In [1]: import numpy as np

In [2]: np.set_printoptions(precision=3, suppress=True, linewidth=100, floatmode="fixed")

In [3]: rnd = lambda a: np.round(a, 3) + 0

In [4]: A = np.load("run0.npy")

In [5]: print(A)
[[  5   6   7   8   9  10  11  12  13  14]
 [ 15  16  17  18  19  20  21  22  23  24]
 [ 25  26  27  28  29  30  31  32  33  34]
 [ 35  36  37  38  39  40  41  42  43  44]
 [ 45  46  47  48  49  50  51  52  53  54]
 [ 55  56  57  58  59  60  61  62  63  64]
 [ 65  66  67  68  69  70  71  72  73  74]
 [ 75  76  77  78  79  80  81  82  83  84]
 [ 85  86  87  88  89  90  91  92  93  94]
 [ 95  96  97  98  99 100 101 102 103 104]
 [105 106 107 108 109 110 111 112 113 114]
 [115 116 117 118 119 120 121 122 123 124]
 [125 126 127 128 129 130 131 132 133 134]
 [135 136 137 138 139 140 141 142 143 144]]

In [6]: print(np.unique(A.round(6), axis=0).shape)
(14, 10)

In [7]: print(np.linalg.lstsq(A[:-1].T, A[-1])[2])
2

In [8]: print(rnd(np.trace(np.linalg.pinv(A) @ A)))
2.0

In [9]: left, s, Vt = np.linalg.svd(A)

In [10]: evecs = Vt[:(s > 1e-8).sum()]

In [11]: rng = np.random.default_rng(326736)

In [12]: x = A[13] + -1 * A[1] + rng.integers(2) * np.eye(10)[4]

In [13]: print(x)
[120.000 120.000 120.000 120.000 120.000 120.000 120.000 120.000 120.000 120.000]

In [14]: print(rnd(np.diag(evecs.T @ evecs)))
[0.345 0.248 0.176 0.127 0.103 0.103 0.127 0.176 0.248 0.345]

In [15]: print(np.allclose(evecs.T @ evecs @ x, x))
True

In [16]: W = np.array([[1, 3, 2, 2, 0, 1],
    ...:     [3, 2, 0, 0, 2, 1],
    ...:     [1, 3, 3, 2, 3, 1],
    ...:     [0, 3, 1, 1, 3, 0],
    ...:     [1, 0, 0, 0, 2, 2],
    ...:     [1, 2, 1, 2, 0, 1],
    ...:     [1, 1, 0, 2, 3, 2],
    ...:     [3, 1, 0, 2, 2, 1],
    ...:     [0, 3, 2, 0, 3, 2],
    ...:     [0, 0, 1, 2, 0, 3]])

In [17]: coef = np.array([-2, -3, -3, -1, 4, 3])

In [18]: H = np.maximum(A @ W + coef, 0)

In [19]: print(H)
[[  94  151   86  125  175  151]
 [ 204  331  186  255  355  291]
 [ 314  511  286  385  535  431]
 [ 424  691  386  515  715  571]
 [ 534  871  486  645  895  711]
 [ 644 1051  586  775 1075  851]
 [ 754 1231  686  905 1255  991]
 [ 864 1411  786 1035 1435 1131]
 [ 974 1591  886 1165 1615 1271]
 [1084 1771  986 1295 1795 1411]
 [1194 1951 1086 1425 1975 1551]
 [1304 2131 1186 1555 2155 1691]
 [1414 2311 1286 1685 2335 1831]
 [1524 2491 1386 1815 2515 1971]]

In [20]: print(np.linalg.matrix_rank(H))
2

In [21]: cent = np.array([[2, 2, 0], [0, 0, 1], [2, 2, 0], [1, 1, 2], [2, 0, 1], [2, 0, 1]])

In [22]: print((H @ cent).round(6).argmax(axis=1))
[0 0 0 0 0 0 0 0 0 0 0 0 0 0]
